$ python3 -q
>>> import numpy as np
>>> from numpy import linalg as LA
>>> np.set_printoptions(suppress=True, linewidth=100)
>>> rd = lambda a: np.round(a, 2) + 0
>>> m1 = np.loadtxt("layer7.csv", delimiter=",")
>>> m1
array([[ 2., -7.,  8.,  2., -6., -5.,  2.,  8., 10.,  4., -2.],
       [ 0., -9.,  6.,  0., -8., -7.,  0.,  6.,  8.,  2., -4.],
       [ 2., -7.,  8.,  2., -6., -5.,  2.,  8., 10.,  4., -2.],
       [ 0., -9.,  6.,  0., -8., -7.,  0.,  6.,  8.,  2., -4.],
       [ 0., -9.,  6.,  0., -8., -7.,  0.,  6.,  8.,  2., -4.],
       [ 0., -9.,  6.,  0., -8., -7.,  0.,  6.,  8.,  2., -4.],
       [ 2., -7.,  8.,  2., -6., -5.,  2.,  8., 10.,  4., -2.],
       [ 2., -7.,  8.,  2., -6., -5.,  2.,  8., 10.,  4., -2.],
       [ 0., -9.,  6.,  0., -8., -7.,  0.,  6.,  8.,  2., -4.],
       [ 0., -9.,  6.,  0., -8., -7.,  0.,  6.,  8.,  2., -4.],
       [ 0., -9.,  6.,  0., -8., -7.,  0.,  6.,  8.,  2., -4.],
       [ 1., -8.,  7.,  1., -7., -6.,  1.,  7.,  9.,  3., -3.]])
>>> left, sv, vt = LA.svd(m1)
>>> vecs = vt[:(sv > 1e-8).sum()]
>>> rng = np.random.default_rng(94555)
>>> x = m1[11] + 3 * m1[7] + rng.integers(2) * np.eye(11)[6]
>>> x
array([  7., -29.,  31.,   7., -25., -21.,   7.,  31.,  39.,  15.,  -9.])
>>> LA.matrix_rank(np.vstack([m1, x]))
np.int64(2)
>>> np.allclose(vecs.T @ vecs @ x, x)
True
>>> rd(LA.norm(x - vecs.T @ vecs @ x))
np.float64(0.0)
>>> print(rd(np.diag(vecs.T @ vecs)))
[0.09 0.3  0.21 0.09 0.25 0.21 0.09 0.21 0.3  0.11 0.13]
>>> left, sv, vt = LA.svd(m1)
>>> np.argmax(sv[:-1] / (sv[1:] + 1e-6)) + 1
np.int64(2)
>>> rd(sv)
array([64.55, 10.61,  0.  ,  0.  ,  0.  ,  0.  ,  0.  ,  0.  ,  0.  ,  0.  ,  0.  ])
>>> A2 = left[:, :2] @ np.diag(sv[:2]) @ vt[:2]
>>> rd(A2)
array([[ 2., -7.,  8.,  2., -6., -5.,  2.,  8., 10.,  4., -2.],
       [ 0., -9.,  6.,  0., -8., -7.,  0.,  6.,  8.,  2., -4.],
       [ 2., -7.,  8.,  2., -6., -5.,  2.,  8., 10.,  4., -2.],
       [ 0., -9.,  6.,  0., -8., -7.,  0.,  6.,  8.,  2., -4.],
       [ 0., -9.,  6.,  0., -8., -7.,  0.,  6.,  8.,  2., -4.],
       [ 0., -9.,  6.,  0., -8., -7.,  0.,  6.,  8.,  2., -4.],
       [ 2., -7.,  8.,  2., -6., -5.,  2.,  8., 10.,  4., -2.],
       [ 2., -7.,  8.,  2., -6., -5.,  2.,  8., 10.,  4., -2.],
       [ 0., -9.,  6.,  0., -8., -7.,  0.,  6.,  8.,  2., -4.],
       [ 0., -9.,  6.,  0., -8., -7.,  0.,  6.,  8.,  2., -4.],
       [ 0., -9.,  6.,  0., -8., -7.,  0.,  6.,  8.,  2., -4.],
       [ 1., -8.,  7.,  1., -7., -6.,  1.,  7.,  9.,  3., -3.]])
>>> print(LA.matrix_rank(m1, rtol=0.05))
2
>>> LA.matrix_rank(A2)
np.int64(2)
>>> print(rd(LA.norm(m1 - A2) / LA.norm(m1)))
0.0
>>> print(rd(LA.norm(m1 - A2, 2)), rd(sv[2]))
0.0 0.0
>>> rd(LA.norm(m1, 2) / LA.norm(m1))
np.float64(0.99)
>>> LA.matrix_rank(m1, rtol=0.1)
np.int64(2)
>>> [round(float(x), 2) for x in LA.svd(m1, compute_uv=False)[:3]]
[64.55, 10.61, 0.0]
>>> LA.cond(m1) > 100
np.True_
>>> x = np.array([0, -9, 9, -8, -1, 4, 5, 0, -3, 4, 3])
>>> m1 @ np.ones(11)
array([16., -6., 16., -6., -6., -6., 16., 16., -6., -6., -6.,  5.])
>>> np.einsum("ij,j->i", m1, x)
array([95., 87., 95., 87., 87., 87., 95., 95., 87., 87., 87., 91.])
>>> m1 @ np.eye(11)[7]
array([8., 6., 8., 6., 6., 6., 8., 8., 6., 6., 6., 7.])
>>> m1 @ x
array([95., 87., 95., 87., 87., 87., 95., 95., 87., 87., 87., 91.])
>>> np.sign((m1 @ x).round(6))
array([1., 1., 1., 1., 1., 1., 1., 1., 1., 1., 1., 1.])
>>> K = np.diag(3 * np.array([2, 1, 1, 1, 0, 1, 1, 1, 0, 2])) + np.array([[-2, 1, 0, -2, 1, -1, 1, -2, 2, -2],
...     [-1, 2, 1, 1, -1, 0, -1, -1, 0, -2],
...     [2, 1, -1, -1, 2, -1, 2, 2, 1, 1],
...     [-2, -1, -2, 1, -1, 2, 0, 0, -1, 2],
...     [-2, 0, -1, 0, -2, -2, 1, -2, 1, -1],
...     [-2, -2, -2, -1, -1, 1, 0, 0, -1, -1],
...     [-2, -1, -2, 0, -1, 2, 2, -2, 0, 0],
...     [2, 0, -2, 2, -1, -2, 0, 1, 2, -2],
...     [2, 1, -1, 0, 2, 2, 0, 2, 0, -1],
...     [0, 2, -2, 0, 2, -2, 1, 2, 2, 2]])
>>> K
array([[ 4,  1,  0, -2,  1, -1,  1, -2,  2, -2],
       [-1,  5,  1,  1, -1,  0, -1, -1,  0, -2],
       [ 2,  1,  2, -1,  2, -1,  2,  2,  1,  1],
       [-2, -1, -2,  4, -1,  2,  0,  0, -1,  2],
       [-2,  0, -1,  0, -2, -2,  1, -2,  1, -1],
       [-2, -2, -2, -1, -1,  4,  0,  0, -1, -1],
       [-2, -1, -2,  0, -1,  2,  5, -2,  0,  0],
       [ 2,  0, -2,  2, -1, -2,  0,  4,  2, -2],
       [ 2,  1, -1,  0,  2,  2,  0,  2,  0, -1],
       [ 0,  2, -2,  0,  2, -2,  1,  2,  2,  8]])
>>> A2 = LA.inv(K)
>>> rd(LA.det(K) * LA.det(A2))
np.float64(1.0)
>>> print(rd(LA.slogdet(K)[0]))
-1.0
>>> f = np.array([-1, -2])
>>> np.convolve(K[3], f)
array([ 2,  5,  4,  0, -7,  0, -4,  0,  1,  0, -4])
>>> f = np.array([3, 7, 5, 2, 6, 4, 1, 5, 5, 1])
>>> A2 = K + np.outer(f, np.eye(10)[7])
>>> LA.matrix_rank(A2 - K)
np.int64(1)
>>> z = rng.integers(0, 3, 6)
>>> F = (z[:, None] == z) * -2 + np.eye(6)
>>> F
array([[-1.,  0.,  0.,  0.,  0., -2.],
       [ 0., -1.,  0.,  0., -2.,  0.],
       [ 0.,  0., -1., -2.,  0.,  0.],
       [ 0.,  0., -2., -1.,  0.,  0.],
       [ 0., -2.,  0.,  0., -1.,  0.],
       [-2.,  0.,  0.,  0.,  0., -1.]])
>>> x = np.array([3, -2, 2, 2, 0, 1])
>>> y = F @ x
>>> y
array([-5.,  2., -6., -6.,  4., -7.])
>>> rd(LA.solve(F, y))
array([ 3., -2.,  2.,  2.,  0.,  1.])
>>> print(rd(LA.solve(F, F[:, 3])))
[0. 0. 0. 1. 0. 0.]
>>> z = rng.integers(0, 3, 7)
>>> E = (z[:, None] == z) * 5 + np.eye(7)
>>> E
array([[6., 0., 0., 0., 5., 5., 0.],
       [0., 6., 5., 0., 0., 0., 5.],
       [0., 5., 6., 0., 0., 0., 5.],
       [0., 0., 0., 6., 0., 0., 0.],
       [5., 0., 0., 0., 6., 5., 0.],
       [5., 0., 0., 0., 5., 6., 0.],
       [0., 5., 5., 0., 0., 0., 6.]])
>>> # splits into 3 blocks
>>> vals, vecs = LA.eigh(E)
>>> rd(vecs.T @ vecs)
array([[1., 0., 0., 0., 0., 0., 0.],
       [0., 1., 0., 0., 0., 0., 0.],
       [0., 0., 1., 0., 0., 0., 0.],
       [0., 0., 0., 1., 0., 0., 0.],
       [0., 0., 0., 0., 1., 0., 0.],
       [0., 0., 0., 0., 0., 1., 0.],
       [0., 0., 0., 0., 0., 0., 1.]])
>>> vals.sum(), np.trace(E)
(np.float64(42.0), np.float64(42.0))
>>> rd(LA.svd(E, compute_uv=False))
array([16., 16.,  6.,  1.,  1.,  1.,  1.])
>>> x = np.array([2, 0, 3, 0, 0, 2, 2])
>>> y = E @ x
>>> print(y)
[22. 25. 28.  0. 20. 22. 27.]
>>> rd(LA.solve(E, y + E[:, 5]))
array([2., 0., 3., 0., 0., 3., 2.])
>>> rd(LA.solve(E, y))
array([2., 0., 3., 0., 0., 2., 2.])
>>> rd(LA.solve(E, -3 * y))
array([-6.,  0., -9.,  0.,  0., -6., -6.])
>>> rd(LA.solve(E.T, E[4]))
array([0., 0., 0., 0., 1., 0., 0.])
>>> np.allclose(E, E.T)
True
>>> rd(np.abs(LA.eigvals(E)).max())
np.float64(16.0)
>>> E @ E
array([[86.,  0.,  0.,  0., 85., 85.,  0.],
       [ 0., 86., 85.,  0.,  0.,  0., 85.],
       [ 0., 85., 86.,  0.,  0.,  0., 85.],
       [ 0.,  0.,  0., 36.,  0.,  0.,  0.],
       [85.,  0.,  0.,  0., 86., 85.,  0.],
       [85.,  0.,  0.,  0., 85., 86.,  0.],
       [ 0., 85., 85.,  0.,  0.,  0., 86.]])
>>> (E + E.T) / 2
array([[6., 0., 0., 0., 5., 5., 0.],
       [0., 6., 5., 0., 0., 0., 5.],
       [0., 5., 6., 0., 0., 0., 5.],
       [0., 0., 0., 6., 0., 0., 0.],
       [5., 0., 0., 0., 6., 5., 0.],
       [5., 0., 0., 0., 5., 6., 0.],
       [0., 5., 5., 0., 0., 0., 6.]])
>>> rd(LA.det(E))
np.float64(1536.0)
>>> rd(LA.matrix_power(E, 4))
array([[21846.,     0.,     0.,     0., 21845., 21845.,     0.],
       [    0., 21846., 21845.,     0.,     0.,     0., 21845.],
       [    0., 21845., 21846.,     0.,     0.,     0., 21845.],
       [    0.,     0.,     0.,  1296.,     0.,     0.,     0.],
       [21845.,     0.,     0.,     0., 21846., 21845.,     0.],
       [21845.,     0.,     0.,     0., 21845., 21846.,     0.],
       [    0., 21845., 21845.,     0.,     0.,     0., 21846.]])
>>> np.trace(E)
np.float64(42.0)
>>> rd(np.sort(np.abs(LA.eigvals(E))))
array([ 1.,  1.,  1.,  1.,  6., 16., 16.])
>>> A = np.array([[-3, 2, -3, 2], [1, 2, 1, 2], [-3, 2, -3, 2], [1, 2, 1, 2]])
>>> # column 2 repeats column 0
>>> np.abs(np.diag(LA.qr(A)[1])) > 1e-9
array([ True,  True, False, False])
>>> x = np.array([2, 0, 0, 3])
>>> a = np.maximum(A @ x, 0)
>>> a
array([0, 8, 0, 8])
>>> np.flatnonzero(a > 1e-9)
array([1, 3])
>>> A * (a > 1e-9)[:, None]
array([[0, 0, 0, 0],
       [1, 2, 1, 2],
       [0, 0, 0, 0],
       [1, 2, 1, 2]])
>>> np.argsort(-LA.norm(A, axis=0).round(6), kind="stable")[:3]
array([0, 2, 1])
>>> LA.matrix_rank(A, rtol=0.1)
np.int64(2)
>>> rd(LA.norm(A, 2) / LA.norm(A))
np.float64(0.85)
>>> left, sv, vt = LA.svd(K, full_matrices=False)
>>> np.allclose(left * sv @ vt, K)
True
>>> rd(left.T @ K @ vt.T)
array([[10.5 ,  0.  ,  0.  ,  0.  ,  0.  ,  0.  ,  0.  ,  0.  ,  0.  ,  0.  ],
       [ 0.  ,  9.67,  0.  ,  0.  ,  0.  ,  0.  ,  0.  ,  0.  ,  0.  ,  0.  ],
       [ 0.  ,  0.  ,  6.87,  0.  ,  0.  ,  0.  ,  0.  ,  0.  ,  0.  ,  0.  ],
       [ 0.  ,  0.  ,  0.  ,  6.59,  0.  ,  0.  ,  0.  ,  0.  ,  0.  ,  0.  ],
       [ 0.  ,  0.  ,  0.  ,  0.  ,  5.98,  0.  ,  0.  ,  0.  ,  0.  ,  0.  ],
       [ 0.  ,  0.  ,  0.  ,  0.  ,  0.  ,  4.93,  0.  ,  0.  ,  0.  ,  0.  ],
       [ 0.  ,  0.  ,  0.  ,  0.  ,  0.  ,  0.  ,  3.36,  0.  ,  0.  ,  0.  ],
       [ 0.  ,  0.  ,  0.  ,  0.  ,  0.  ,  0.  ,  0.  ,  2.92,  0.  ,  0.  ],
       [ 0.  ,  0.  ,  0.  ,  0.  ,  0.  ,  0.  ,  0.  ,  0.  ,  0.84,  0.  ],
       [ 0.  ,  0.  ,  0.  ,  0.  ,  0.  ,  0.  ,  0.  ,  0.  ,  0.  ,  0.38]])
>>> rd(vt @ vt.T)
array([[1., 0., 0., 0., 0., 0., 0., 0., 0., 0.],
       [0., 1., 0., 0., 0., 0., 0., 0., 0., 0.],
       [0., 0., 1., 0., 0., 0., 0., 0., 0., 0.],
       [0., 0., 0., 1., 0., 0., 0., 0., 0., 0.],
       [0., 0., 0., 0., 1., 0., 0., 0., 0., 0.],
       [0., 0., 0., 0., 0., 1., 0., 0., 0., 0.],
       [0., 0., 0., 0., 0., 0., 1., 0., 0., 0.],
       [0., 0., 0., 0., 0., 0., 0., 1., 0., 0.],
       [0., 0., 0., 0., 0., 0., 0., 0., 1., 0.],
       [0., 0., 0., 0., 0., 0., 0., 0., 0., 1.]])
>>> print(rd(sv))
[10.5   9.67  6.87  6.59  5.98  4.93  3.36  2.92  0.84  0.38]
>>> (sv > 1e-8).sum()
np.int64(10)
>>> rd(sv / sv[0])
array([1.  , 0.92, 0.65, 0.63, 0.57, 0.47, 0.32, 0.28, 0.08, 0.04])
>>> rd(np.cumsum(sv ** 2) / np.sum(sv ** 2))
array([0.29, 0.54, 0.67, 0.78, 0.88, 0.95, 0.98, 1.  , 1.  , 1.  ])
